>>> import numpy as np
>>> import numpy.linalg as la
>>> np.set_printoptions(suppress=True, linewidth=200)
>>> rd = lambda a: np.round(a, 2) + 0
>>> X = np.loadtxt("case5.csv", delimiter=",")
>>> X
array([[2., 0., 0.],
       [2., 5., 0.],
       [9., 6., 0.]])
>>> A2 = np.array([[1, 7], [3, -3]])
>>> cent = np.kron(A2, X)
>>> rd(la.norm(cent, 2)), rd(la.norm(A2, 2) * la.norm(X, 2))
(np.float64(90.34), np.float64(90.34))
>>> la.matrix_rank(cent)
np.int64(4)
>>> cent
array([[  2.,   0.,   0.,  14.,   0.,   0.],
       [  2.,   5.,   0.,  14.,  35.,   0.],
       [  9.,   6.,   0.,  63.,  42.,   0.],
       [  6.,   0.,   0.,  -6.,  -0.,  -0.],
       [  6.,  15.,   0.,  -6., -15.,  -0.],
       [ 27.,  18.,   0., -27., -18.,  -0.]])
>>> np.argsort(-la.norm(X, axis=0).round(6), kind="stable")[:3]
array([0, 1, 2])
>>> rd(la.norm(X, 2) / la.norm(X))
np.float64(0.97)
>>> A = np.load("run15.npy")
>>> A
array([[ 1.22, -0.33, -3.47, -0.14, -0.83, -4.65,  4.9 , -2.89],
       [ 1.28,  0.09,  0.23, -0.98,  3.13,  3.71,  1.65,  3.52],
       [-0.91,  0.06, -0.36, -0.47,  1.34, -0.54,  0.6 , -0.39],
       [-0.22, -0.18, -1.63,  0.45, -0.56, -1.33, -0.12,  1.03],
       [-0.13,  1.06, -1.86,  4.11,  1.95,  0.99,  2.11, -2.24],
       [-1.08, -2.86, -0.33,  0.31, -0.4 ,  2.39,  0.65,  0.33],
       [-1.88,  0.26, -1.25,  1.02,  2.76, -0.55, -0.37,  1.03],
       [-1.03,  1.71, -2.65, -1.93, -1.2 , -2.77, -1.31,  2.88],
       [ 0.39,  1.3 ,  1.35,  1.82, -0.87, -1.14,  0.05,  4.07],
       [-0.8 , -0.92, -1.92, -1.77,  1.25,  1.01, -3.24, -0.19],
       [ 1.95, -2.11,  1.15,  2.11,  3.48,  1.07,  1.24,  0.39],
       [-1.74,  2.47, -4.23,  4.71, -2.63,  2.34, -4.78,  2.38],
       [-0.09,  0.5 ,  1.52,  1.44,  1.1 ,  2.88,  0.52,  3.18],
       [ 0.71, -0.23,  0.36, -1.7 ,  0.73, -1.52, -2.63, -2.52],
       [-1.27, -0.29, -0.95, -5.44, -2.58, -0.98, -2.52,  1.42],
       [ 1.13, -0.62,  1.08, -1.5 , -0.07,  3.81,  0.92,  0.11],
       [ 0.1 ,  0.23,  2.19,  2.4 , -2.32, -0.71, -0.01, -2.73],
       [-0.22, -0.54,  0.78, -1.64, -0.32, -1.3 , -3.32, -1.76],
       [ 0.37,  1.84, -3.18, -2.25, -2.15, -2.59, -4.91,  2.13],
       [ 0.57,  1.21,  0.55, -2.92, -1.03, -0.32, -1.59,  0.87],
       [-1.28, -1.14, -1.99,  1.22,  0.13, -0.5 , -3.33,  3.95],
       [-0.43, -1.74, -4.3 ,  2.62, -0.91, -2.67, -2.57,  3.64],
       [ 0.98,  0.52,  6.91,  3.49,  0.56, -0.84,  4.13, -0.57]])
>>> Ac = A - A.mean(axis=0)
>>> evecs = la.svd(Ac)[2][:1]
>>> A2 = Ac - Ac @ evecs.T @ evecs
>>> rd(np.diag(evecs.T @ evecs))
array([0.03, 0.01, 0.28, 0.09, 0.08, 0.04, 0.41, 0.07])
>>> rd(A2.std(axis=0))
array([0.85, 1.22, 1.61, 2.2 , 1.42, 2.01, 1.28, 1.98])
>>> la.norm(A2, axis=1).round(6).argmax()
np.int64(0)
>>> rd(la.norm(A2) / la.norm(Ac))
np.float64(0.8)
>>> rd(np.cov(Ac @ evecs.T, rowvar=False))
np.float64(12.2)
>>> P = A @ la.solve(A.T @ A, A.T)
>>> rd(P @ A[:, 7])
array([-2.89,  3.52, -0.39,  1.03, -2.24,  0.33,  1.03,  2.88,  4.07, -0.19,  0.39,  2.38,  3.18, -2.52,  1.42,  0.11, -2.73, -1.76,  2.13,  0.87,  3.95,  3.64, -0.57])
>>> rd(np.diag(P))
array([0.66, 0.45, 0.13, 0.05, 0.38, 0.43, 0.44, 0.29, 0.31, 0.21, 0.45, 0.69, 0.18, 0.3 , 0.37, 0.29, 0.28, 0.23, 0.39, 0.15, 0.28, 0.52, 0.53])
>>> np.allclose(P @ P, P)
True
>>> G = np.cov(A, rowvar=False)
>>> G.shape
(8, 8)
>>> data = np.array([[4, 0, 0, 0, 0, 0, 0, 0],
...     [0, 2, 0, 0, 0, 0, 0, 0],
...     [1, 5, 0, 0, 0, 0, 0, 0],
...     [2, 4, 1, 0, 0, 0, 0, 0],
...     [1, 0, 0, 3, 5, 0, 0, 0],
...     [0, 3, 2, 1, 4, 1, 0, 0],
...     [4, 3, 4, 0, 3, 3, 3, 0],
...     [2, 2, 1, 1, 1, 5, 3, 0]])
>>> data
array([[4, 0, 0, 0, 0, 0, 0, 0],
       [0, 2, 0, 0, 0, 0, 0, 0],
       [1, 5, 0, 0, 0, 0, 0, 0],
       [2, 4, 1, 0, 0, 0, 0, 0],
       [1, 0, 0, 3, 5, 0, 0, 0],
       [0, 3, 2, 1, 4, 1, 0, 0],
       [4, 3, 4, 0, 3, 3, 3, 0],
       [2, 2, 1, 1, 1, 5, 3, 0]])
>>> A2 = data[0, 0] * data[1:] - np.outer(data[1:, 0], data[0])
>>> A2
array([[ 0,  8,  0,  0,  0,  0,  0,  0],
       [ 0, 20,  0,  0,  0,  0,  0,  0],
       [ 0, 16,  4,  0,  0,  0,  0,  0],
       [ 0,  0,  0, 12, 20,  0,  0,  0],
       [ 0, 12,  8,  4, 16,  4,  0,  0],
       [ 0, 12, 16,  0, 12, 12, 12,  0],
       [ 0,  8,  4,  4,  4, 20, 12,  0]])
>>> la.matrix_rank(A2), la.matrix_rank(data)
(np.int64(6), np.int64(7))
>>> f = np.array([-4, 3])
>>> np.array([np.convolve(row, f, "same") for row in A2])
array([[  0, -32,  24,   0,   0,   0,   0,   0],
       [  0, -80,  60,   0,   0,   0,   0,   0],
       [  0, -64,  32,  12,   0,   0,   0,   0],
       [  0,   0,   0, -48, -44,  60,   0,   0],
       [  0, -48,   4,   8, -52,  32,  12,   0],
       [  0, -48, -28,  48, -48, -12, -12,  36],
       [  0, -32,   8,  -4,  -4, -68,  12,  36]])
>>> np.polyval(f, A2[0])
array([  3, -29,   3,   3,   3,   3,   3,   3])
>>> F = np.loadtxt("arr.csv", delimiter=",")
>>> F
array([[ 1.,  9., -2., -1.,  4., -2.,  6.],
       [ 3., -9., -9., -2., -7., -2.,  1.],
       [ 0., -1.,  0.,  9., -3.,  9.,  7.],
       [ 2.,  7., -9., -1., -3.,  5.,  4.],
       [ 0., -1.,  0.,  9., -3.,  9.,  7.],
       [ 0., -4., -6.,  9.,  2.,  2., -2.],
       [-3.,  4.,  0., -5.,  5.,  8.,  0.],
       [ 4., -4.,  6.,  9.,  5., -4., -8.]])
>>> x0 = np.array([1, 0, 0, 0, 1, 2, 2])
>>> y = F @ x0
>>> y
array([ 13.,  -6.,  29.,  17.,  29.,   2.,  18., -15.])
>>> rd(la.lstsq(F, y)[0])
array([1., 0., 0., 0., 1., 2., 2.])
>>> rd(la.solve(F.T @ F, F.T @ y))
array([1., 0., 0., 0., 1., 2., 2.])
>>> rng = np.random.default_rng(124520)
>>> y = y + 0.3 * rng.normal(size=8)
>>> rd(y)
array([ 12.97,  -6.19,  29.27,  17.36,  29.22,   1.8 ,  18.51, -14.72])
>>> c, *_ = la.lstsq(F, y)
>>> rd(c)
array([ 1.12,  0.01,  0.03, -0.03,  1.02,  2.08,  1.98])
>>> [round(float(la.norm(la.solve(F.T @ F + lam * np.eye(7), F.T @ y))), 2) for lam in (0, 1, 10, 100)]
[3.24, 3.1, 2.56, 1.96]
>>> rd(F.T @ (y - F @ c))
array([0., 0., 0., 0., 0., 0., 0.])
>>> P = F @ la.solve(F.T @ F, F.T)
>>> rd(np.trace(P))
np.float64(7.0)
>>> rd(la.eigvalsh(P))
array([0., 1., 1., 1., 1., 1., 1., 1.])
>>> np.allclose(P @ P, P)
True
>>> la.matrix_rank(np.eye(8) - P)
np.int64(1)
>>> rd(P @ F[:, 4])
array([ 4., -7., -3., -3., -3.,  2.,  5.,  5.])
>>> rd(la.det(X.T))
np.float64(0.0)
>>> np.einsum("ii->", X)
np.float64(7.0)
>>> np.kron(np.eye(2, dtype=int), X)
array([[2., 0., 0., 0., 0., 0.],
       [2., 5., 0., 0., 0., 0.],
       [9., 6., 0., 0., 0., 0.],
       [0., 0., 0., 2., 0., 0.],
       [0., 0., 0., 2., 5., 0.],
       [0., 0., 0., 9., 6., 0.]])
>>> rd(la.eigvals(X).sum().real)
np.float64(7.0)
>>> A2 = np.c_[F[:, :1] @ np.array([[0]]), np.array([0, -1, 0, 0, 2, 3, -3, -2])]
>>> A2
array([[ 0.,  0.],
       [ 0., -1.],
       [ 0.,  0.],
       [ 0.,  0.],
       [ 0.,  2.],
       [ 0.,  3.],
       [ 0., -3.],
       [ 0., -2.]])
>>> la.matrix_rank(A2)
np.int64(1)
>>> A2 = F / la.norm(F, axis=1, keepdims=True)
>>> G = A2 @ A2.T
>>> np.argwhere(np.triu(np.abs(G) > 0.95, 1))
array([[2, 4]])
>>> rd(G)
array([[ 1.  , -0.42, -0.03,  0.53, -0.03, -0.28,  0.3 , -0.38],
       [-0.42,  1.  ,  0.  ,  0.2 ,  0.  ,  0.29, -0.48, -0.24],
       [-0.03,  0.  ,  1.  ,  0.33,  1.  ,  0.46,  0.05, -0.09],
       [ 0.53,  0.2 ,  0.33,  1.  ,  0.33,  0.08,  0.32, -0.69],
       [-0.03,  0.  ,  1.  ,  0.33,  1.  ,  0.46,  0.05, -0.09],
       [-0.28,  0.29,  0.46,  0.08,  0.46,  1.  , -0.25,  0.41],
       [ 0.3 , -0.48,  0.05,  0.32,  0.05, -0.25,  1.  , -0.43],
       [-0.38, -0.24, -0.09, -0.69, -0.09,  0.41, -0.43,  1.  ]])
>>> (G - 2 * np.eye(8)).round(6).argmax(axis=1)
array([3, 5, 4, 0, 2, 2, 3, 5])
>>> rd(np.degrees(np.arccos(np.clip(G[0, 5], -1, 1))))
np.float64(106.54)
>>> (np.abs(G) > 0.9).astype(int)
array([[1, 0, 0, 0, 0, 0, 0, 0],
       [0, 1, 0, 0, 0, 0, 0, 0],
       [0, 0, 1, 0, 1, 0, 0, 0],
       [0, 0, 0, 1, 0, 0, 0, 0],
       [0, 0, 1, 0, 1, 0, 0, 0],
       [0, 0, 0, 0, 0, 1, 0, 0],
       [0, 0, 0, 0, 0, 0, 1, 0],
       [0, 0, 0, 0, 0, 0, 0, 1]])
>>> rd(la.norm(A2, axis=1))
array([1., 1., 1., 1., 1., 1., 1., 1.])
>>> mat = np.load("a.npy")
>>> mat
array([[  1.1,   0. ,   1. ,   0.6,   8. ,   0.7,   0.7,   0.5],
       [  0. ,  -0.1,  -1.9,  -2. ,  10. ,  -1.9,   0.8,   2.4],
       [  0. ,   0.4,  -1.5,   1.9,  12. ,   0.1,  -0.3,  -0.5],
       [  0.9,  -1.1,  -0.1,   1.6, -16. ,  -0.6,  -0.2,  -0.4],
       [  2.4,   1.7,  -1.5,   0.8, -16. ,   0.3,   0.4,  -0.3],
       [  1.1,  -0.6,   0.8,   0.6,  -1. ,  -0.3,   2.1,   0.6]])
>>> W1 = np.array([[2, 0, 1, 1, 1],
...     [1, 3, 0, 1, 3],
...     [1, 0, 2, 2, 1],
...     [2, 0, 1, 3, 2],
...     [1, 3, 3, 3, 0],
...     [2, 3, 1, 3, 1],
...     [1, 3, 0, 0, 0],
...     [1, 2, 0, 0, 3]])
>>> c = np.array([0, 0, 0, 0, 2])
>>> H = np.maximum(mat @ W1 + c, 0)
>>> la.matrix_rank(H)
np.int64(5)
>>> (H > 0).astype(int)
array([[1, 1, 1, 1, 1],
       [1, 1, 1, 1, 1],
       [1, 1, 1, 1, 1],
       [0, 0, 0, 0, 1],
       [0, 0, 0, 0, 1],
       [1, 1, 1, 0, 1]])
>>> cent = np.array([[-3, -1], [-1, 0], [1, -3], [-2, 2], [0, 0]])
>>> W1 @ cent
array([[ -7,  -3],
       [ -8,   1],
       [ -5,  -3],
       [-11,   1],
       [ -9,  -4],
       [-14,   1],
       [ -6,  -1],
       [ -5,  -1]])
>>> rd(H @ cent)
array([[-107.8,  -38.2],
       [ -47.9,  -41.5],
       [-121.7,  -40.3],
       [   0. ,    0. ],
       [   0. ,    0. ],
       [ -15.9,   -4.7]])
>>> (H @ cent).round(6).argmax(axis=1)
array([1, 1, 1, 0, 0, 1])
>>> A2 = mat / np.sqrt((mat ** 2).mean(axis=1, keepdims=True))
>>> la.matrix_rank(mat - mat.mean(axis=1, keepdims=True))
np.int64(6)
>>> f = np.array([5, 4])
>>> np.convolve(mat[3], f)
array([  4.5,  -1.9,  -4.9,   7.6, -73.6, -67. ,  -3.4,  -2.8,  -1.6])
>>> np.polyval(f, mat[3])
array([  8.5,  -1.5,   3.5,  12. , -76. ,   1. ,   3. ,   2. ])
>>> t3 = np.stack([mat, 2 * mat, mat[::-1]])
>>> (t3 @ mat.T).shape
(3, 6, 6)
>>> la.matrix_rank(t3.reshape(3, -1))
np.int64(2)
>>> rd(la.norm(t3, axis=(1, 2)))
array([29.55, 59.1 , 29.55])
>>> t3.shape
(3, 6, 8)
>>> m1 = np.diag(np.array([3, 1, -1, -1, -4, -3, -3])) + 5 * np.eye(7, k=1) + 5 * np.eye(7, k=-1)
>>> m1
array([[ 3.,  5.,  0.,  0.,  0.,  0.,  0.],
       [ 5.,  1.,  5.,  0.,  0.,  0.,  0.],
       [ 0.,  5., -1.,  5.,  0.,  0.,  0.],
       [ 0.,  0.,  5., -1.,  5.,  0.,  0.],
       [ 0.,  0.,  0.,  5., -4.,  5.,  0.],
       [ 0.,  0.,  0.,  0.,  5., -3.,  5.],
       [ 0.,  0.,  0.,  0.,  0.,  5., -3.]])
>>> W1 = np.array([[-1, -2, 0],
...     [-2, 0, 2],
...     [1, 2, -1],
...     [1, 2, 2],
...     [2, 1, 0],
...     [0, 1, 0],
...     [2, -1, 2]])
>>> c = np.array([0, 1, -1])
>>> H = np.maximum(m1 @ W1 + c, 0)
>>> rd((H > 0).mean(axis=0))
array([0.29, 0.71, 0.57])
>>> H
array([[ 0.,  0.,  9.],
       [ 0.,  1.,  0.],
       [ 0.,  9., 20.],
       [14., 14.,  0.],
       [ 0., 12.,  9.],
       [20.,  0.,  9.],
       [ 0.,  9.,  0.]])
>>> cent = np.array([[-3, 5], [-1, 4], [5, -4]])
>>> (H @ cent).round(6).argmax(axis=1)
array([0, 1, 0, 1, 0, 1, 1])
>>> W1 @ cent
array([[  5, -13],
       [ 16, -18],
       [-10,  17],
       [  5,   5],
       [ -7,  14],
       [ -1,   4],
       [  5,  -2]])
>>> vals, evecs = la.eigh(m1)
>>> rd(evecs @ np.diag(vals) @ evecs.T)
array([[ 3.,  5.,  0.,  0.,  0.,  0.,  0.],
       [ 5.,  1.,  5.,  0.,  0.,  0.,  0.],
       [ 0.,  5., -1.,  5.,  0.,  0.,  0.],
       [ 0.,  0.,  5., -1.,  5.,  0.,  0.],
       [ 0.,  0.,  0.,  5., -4.,  5.,  0.],
       [ 0.,  0.,  0.,  0.,  5., -3.,  5.],
       [ 0.,  0.,  0.,  0.,  0.,  5., -3.]])
>>> rd(evecs.T @ evecs)
array([[1., 0., 0., 0., 0., 0., 0.],
       [0., 1., 0., 0., 0., 0., 0.],
       [0., 0., 1., 0., 0., 0., 0.],
       [0., 0., 0., 1., 0., 0., 0.],
       [0., 0., 0., 0., 1., 0., 0.],
       [0., 0., 0., 0., 0., 1., 0.],
       [0., 0., 0., 0., 0., 0., 1.]])
>>> rd(la.eigvalsh(m1 @ m1))
array([  0.88,   8.19,  23.51,  32.41,  65.47,  80.22, 135.31])
>>> np.abs(evecs[:, -1]).round(6).argmax()
np.int64(1)
>>> (vals > 1e-8).sum(), (vals < -1e-8).sum()
(np.int64(3), np.int64(4))
>>> cent = A[[5, 16]].astype(float)
>>> for _ in range(6):
...     z = la.norm(A[:, None] - cent, axis=-1).argmin(axis=1)
...     cent = np.array([A[z == j].mean(axis=0) for j in range(2)])
... 
>>> z
array([1, 0, 1, 0, 1, 0, 0, 0, 0, 0, 1, 0, 0, 1, 0, 0, 1, 0, 0, 0, 0, 0, 1])
>>> rd(cent[1] - cent[0])
array([ 0.95, -0.18,  1.76,  1.7 ,  0.97, -1.01,  2.99, -3.35])
>>> np.bincount(z)
array([16,  7])
>>> np.abs(cent[1] - cent[0]).argmax()
np.int64(7)
>>> f = np.array([5, -6])
>>> np.correlate(m1[5], m1[1], "full")
array([  0.,   0.,   0.,   0.,   0.,   0.,   0.,   0.,  25., -10.,  47., -10.,  25.])
>>> np.cross(m1[5, :3], m1[1, :3])
array([0., 0., 0.])
>>> np.array([np.convolve(row, f, "same") for row in m1])
array([[ 15.,   7., -30.,   0.,   0.,   0.,   0.],
       [ 25., -25.,  19., -30.,   0.,   0.,   0.],
       [  0.,  25., -35.,  31., -30.,   0.,   0.],
       [  0.,   0.,  25., -35.,  31., -30.,   0.],
       [  0.,   0.,   0.,  25., -50.,  49., -30.],
       [  0.,   0.,   0.,   0.,  25., -45.,  43.],
       [  0.,   0.,   0.,   0.,   0.,  25., -45.]])
>>> np.polyval(f, m1[5])
array([ -6.,  -6.,  -6.,  -6.,  19., -21.,  19.])
>>> t3 = np.stack([m1, -3 * m1, m1[::-1]])
>>> la.matrix_rank(t3)
array([7, 7, 7])
>>> (t3 @ m1.T).shape
(3, 7, 7)
>>> la.matrix_rank(t3.reshape(3, -1))
np.int64(2)
>>> rd(la.norm(t3, axis=(1, 2)))
array([18.6, 55.8, 18.6])
>>> np.einsum("bij,cij->bc", t3, t3)
array([[  346., -1038.,   101.],
       [-1038.,  3114.,  -303.],
       [  101.,  -303.,   346.]])
>>> J = np.loadtxt("test8.csv", delimiter=",")
>>> J
array([[4., 4., 0.],
       [0., 0., 1.],
       [0., 0., 0.],
       [0., 0., 3.],
       [5., 2., 3.],
       [4., 6., 0.],
       [0., 0., 0.],
       [0., 0., 1.],
       [1., 0., 1.],
       [3., 6., 0.],
       [4., 4., 0.],
       [0., 0., 3.],
       [0., 0., 0.],
       [0., 0., 0.],
       [4., 4., 0.],
       [0., 0., 2.],
       [0., 0., 0.],
       [0., 2., 0.],
       [1., 4., 0.],
       [0., 0., 1.],
       [0., 0., 0.],
       [0., 0., 0.],
       [5., 2., 3.],
       [0., 0., 0.],
       [7., 4., 3.],
       [0., 0., 0.],
       [0., 0., 0.],
       [0., 0., 1.],
       [0., 0., 0.],
       [4., 2., 2.],
       [5., 4., 1.],
       [0., 0., 3.],
       [1., 2., 0.],
       [0., 2., 0.]])
>>> z = J[:, 0] > np.median(J[:, 0])
>>> f = J[z].mean(axis=0) - J[~z].mean(axis=0)
>>> z.astype(int)
array([1, 0, 0, 0, 1, 1, 0, 0, 1, 1, 1, 0, 0, 0, 1, 0, 0, 0, 1, 0, 0, 0, 1, 0, 1, 0, 0, 0, 0, 1, 1, 0, 1, 0])
>>> ((J - J.mean(axis=0)) @ f > 0).astype(int)
array([1, 0, 0, 0, 1, 1, 0, 0, 0, 1, 1, 0, 0, 0, 1, 0, 0, 0, 1, 0, 0, 0, 1, 0, 1, 0, 0, 0, 0, 1, 1, 0, 1, 0])
>>> np.argsort(-np.abs(f).round(6), kind="stable")
array([0, 1, 2])
